$ python3 -q
>>> import numpy as np
>>> np.set_printoptions(suppress=True, linewidth=100)
>>> tidy = lambda a: np.round(a, 2) + 0
>>> W0 = np.array([[2, -1, -2, -2, 1, 0, -3, 3, 0, -2, -2, 3, 3],
...     [3, -3, 2, 3, 3, 1, -3, 2, 2, -3, 1, 0, -2],
...     [1, -1, -2, -3, 2, 1, -3, -3, -2, 3, 1, -1, -3],
...     [0, 2, 0, 0, -1, 3, 0, 0, 0, 2, 2, 3, 1],
...     [2, 1, 2, -3, -3, -3, -3, -2, -1, 2, 3, -3, 3]])
>>> W0[:, 0] = 4 * W0[:, 11]
>>> print(W0)
[[ 12  -1  -2  -2   1   0  -3   3   0  -2  -2   3   3]
 [  0  -3   2   3   3   1  -3   2   2  -3   1   0  -2]
 [ -4  -1  -2  -3   2   1  -3  -3  -2   3   1  -1  -3]
 [ 12   2   0   0  -1   3   0   0   0   2   2   3   1]
 [-12   1   2  -3  -3  -3  -3  -2  -1   2   3  -3   3]]
>>> other = W0 / np.sqrt((W0 ** 2).mean(axis=1, keepdims=True))
>>> print(tidy(np.linalg.norm(other, axis=1)))
[3.61 3.61 3.61 3.61 3.61]
>>> print(tidy(other[4]))
[-2.91  0.24  0.49 -0.73 -0.73 -0.73 -0.73 -0.49 -0.24  0.49  0.73 -0.73  0.73]
>>> print(np.linalg.matrix_rank(other) == np.linalg.matrix_rank(W0))
True
>>> u = np.array([3, 1])
>>> print(np.cross(W0[3, :3], W0[2, :3]))
[-4 24 -4]
>>> print(np.array([np.convolve(row, u, "same") for row in W0]))
[[ 36   9  -7  -8   1   1  -9   6   3  -6  -8   7  12]
 [  0  -9   3  11  12   6  -8   3   8  -7   0   1  -6]
 [-12  -7  -7 -11   3   5  -8 -12  -9   7   6  -2 -10]
 [ 36  18   2   0  -3   8   3   0   0   6   8  11   6]
 [-36  -9   7  -7 -12 -12 -12  -9  -5   5  11  -6   6]]
>>> x = np.array([-4, 3, -5, 0, -1, -3, -4, -2, -1, 1, 3, 2, 3])
>>> h = np.maximum(W0 @ x, 0)
>>> print(np.maximum(W0 @ (3 * x), 0))
[  0   0  99   0 252]
>>> print(np.flatnonzero(h > 1e-9))
[2 4]
>>> print(W0 * (h > 1e-9)[:, None])
[[  0   0   0   0   0   0   0   0   0   0   0   0   0]
 [  0   0   0   0   0   0   0   0   0   0   0   0   0]
 [ -4  -1  -2  -3   2   1  -3  -3  -2   3   1  -1  -3]
 [  0   0   0   0   0   0   0   0   0   0   0   0   0]
 [-12   1   2  -3  -3  -3  -3  -2  -1   2   3  -3   3]]
>>> print(np.maximum(W0 @ x, 0) - np.maximum(-W0 @ x, 0))
[-29 -25  33 -33  84]
>>> print(h)
[ 0  0 33  0 84]
>>> other = np.array([[-2, -2, 3],
...     [-1, -1, -3],
...     [3, -1, 3],
...     [1, 2, 1],
...     [-2, -1, -1],
...     [0, 1, 1],
...     [-1, 1, 0],
...     [2, 2, -2],
...     [0, 2, 1],
...     [0, 1, 3],
...     [1, -2, -3],
...     [3, -1, 2],
...     [1, 0, -2]])
>>> print(np.einsum("ik,kj->ij", W0, other))
[[-14 -24  24]
 [ 12   5   6]
 [-12  -7  -5]
 [-12 -27  38]
 [ 28   5 -48]]
>>> print(np.einsum("ik,kj->ji", W0, other))
[[-14  12 -12 -12  28]
 [-24   5  -7 -27   5]
 [ 24   6  -5  38 -48]]
>>> left, sigma, VT = np.linalg.svd(W0, full_matrices=False)
>>> print(np.allclose(left * sigma @ VT, W0))
True
>>> print(tidy(np.cumsum(sigma ** 2) / np.sum(sigma ** 2)))
[0.7  0.82 0.89 0.96 1.  ]
>>> print(tidy(left.T @ W0 @ VT.T))
[[22.71  0.    0.    0.    0.  ]
 [ 0.    9.29  0.    0.    0.  ]
 [ 0.    0.    7.43  0.    0.  ]
 [ 0.    0.    0.    7.06  0.  ]
 [ 0.    0.    0.    0.    5.3 ]]
>>> print((sigma > 1e-8).sum())
5
>>> m1 = np.loadtxt("a.csv", delimiter=",")
>>> print(m1)
[[  2.58  -8.09  -3.3   -8.13  -5.21 -12.11  10.19   5.87  -3.59]
 [ -9.38  -0.79  -2.49   4.17  -0.54   4.39  -9.56  -5.84   0.9 ]
 [-21.23   6.05  -3.81  12.71   1.55   2.26   4.38   1.49   0.82]
 [ 14.2    7.81   1.33  -0.82  -6.23  -3.61  -2.46  -7.02  -6.76]
 [  2.42   2.68  -7.82  -6.07 -11.13   1.1   -8.93  -5.5   -6.9 ]
 [ -8.55  -6.85  -8.11   5.29  -8.17  -4.05  -5.58  -4.67  -1.61]
 [ -5.35   0.4   -7.82  11.99   0.59  -2.71  -3.79   0.26   2.4 ]
 [ 10.9   -0.1  -18.91   0.31   0.76   7.62  -0.66  -4.39  -1.1 ]
 [ -7.24  -2.01  -2.3    6.99  -0.52  -0.83 -13.44   2.66  -1.  ]
 [ -7.84   9.56   4.53   2.03  -0.4   -6.21 -12.55   2.61  -1.4 ]
 [ -8.8    2.54 -13.69  -5.07   2.28   4.27  -7.18   6.68  -4.01]
 [  2.56  -2.04  -7.83  -3.07   1.83  -1.11  -5.83   3.59   1.67]
 [  2.54  -7.9   -2.66  17.43  -1.17  -6.15   6.02   4.77   3.41]
 [  1.21   2.32   8.55  15.93   1.89   1.73  -2.73  -0.39  -1.75]
 [ 13.64   3.36  -1.5   -4.02   3.17  -1.86   3.51  -0.92   0.59]
 [  4.79  -4.88  -6.42  11.94  -2.56  -2.09   3.8   -3.29  -1.59]
 [ -3.56  -8.     1.36   9.63  -3.77   2.07  -4.81   2.9   -0.04]
 [  6.76   2.18 -10.03   6.87  -1.46  -3.56  -1.22   0.74   3.44]
 [ -3.04   2.79   0.37  12.5   -9.9   -2.82   0.55 -10.55  -6.9 ]
 [ -2.13   2.89   8.56  10.17  -2.52   3.06 -10.24   2.21   2.24]
 [  7.11   0.01  -3.58   2.82   1.14   2.76  -2.31  -2.08   1.05]
 [-13.31  -4.55   3.15  21.42   1.28  12.89   6.55  -1.59   3.54]
 [  9.88   2.58 -10.92   2.75  -4.59   4.47  -1.35  -1.04   5.65]
 [  1.45   4.79  -4.43  11.69  -2.26  -1.46 -11.7    5.26  -2.29]
 [ -6.81  -0.88  -6.07  -4.39  -6.37   1.83  -8.78   2.79   4.28]
 [ -1.     4.48  -3.29   3.62  -5.76   2.64  14.05  -3.25  -7.81]
 [  3.32  -6.62  14.27 -18.58   7.27  -4.14   6.61 -15.09  -2.12]
 [-14.54  -0.84   0.49   9.37   3.13  -2.97  -6.44   2.49  -2.47]
 [ -3.07   1.19   0.6   -7.46  -4.38  -3.78  17.03   6.67   6.54]
 [  4.66   2.04  -1.93  -2.8    7.19  -4.05 -13.17  -1.73   2.19]
 [ -5.72   1.19  -4.7   -6.62   2.25   3.74  -0.38  -0.44  -0.3 ]
 [ -7.34   6.32  -2.95   0.86  -6.76   1.96  -4.7    2.4   -6.14]
 [ 11.21   2.    -3.94 -13.34   0.6   -3.22   2.85  -1.31  -4.17]
 [  4.16   1.63  -8.88  -3.8  -14.88  -1.42 -10.95   0.17  -1.51]
 [ 14.58   0.02   8.72  -4.55   4.19  -5.64  -2.47  -1.6    1.82]
 [ -3.16  -9.57  -1.18   5.12 -10.04  -1.55   6.3    7.51 -13.87]
 [-15.85  -8.19   2.79   4.86   1.39  -4.12   6.32  -6.16  -0.3 ]
 [ -4.29   2.31  -0.51   4.28   7.54  -3.75  -4.5   -3.41   3.7 ]
 [ 12.43  -2.87 -11.58  -6.43   2.5    0.18   6.3    0.31  -0.26]
 [  6.64  -2.97  -3.39  -7.53  -4.44  -1.12  -9.49  -4.59   0.08]
 [ 15.33  -0.17   4.1    3.59   3.91  -0.95  -3.98   2.96  -5.35]
 [  2.86   2.86  -7.69   8.81  -6.08   7.5   -0.35   2.64  -2.12]
 [-16.94   7.63  -6.4   -1.81  -2.     3.15  18.01  -2.54  -3.9 ]
 [ -1.29  -7.79   7.76   5.16   4.26  -7.2   -1.31  -8.15   2.8 ]]
>>> idx = m1[:, 5] > np.median(m1[:, 5])
>>> u = m1[idx].mean(axis=0) - m1[~idx].mean(axis=0)
>>> print(idx.astype(int))
[0 1 1 0 1 0 0 1 1 0 1 1 0 1 0 0 1 0 0 1 1 1 1 0 1 1 0 0 0 0 1 1 0 0 0 0 0 0 1 1 1 1 1 0]
>>> print(tidy((((m1 - m1.mean(axis=0)) @ u > 0) == idx).mean()))
0.8
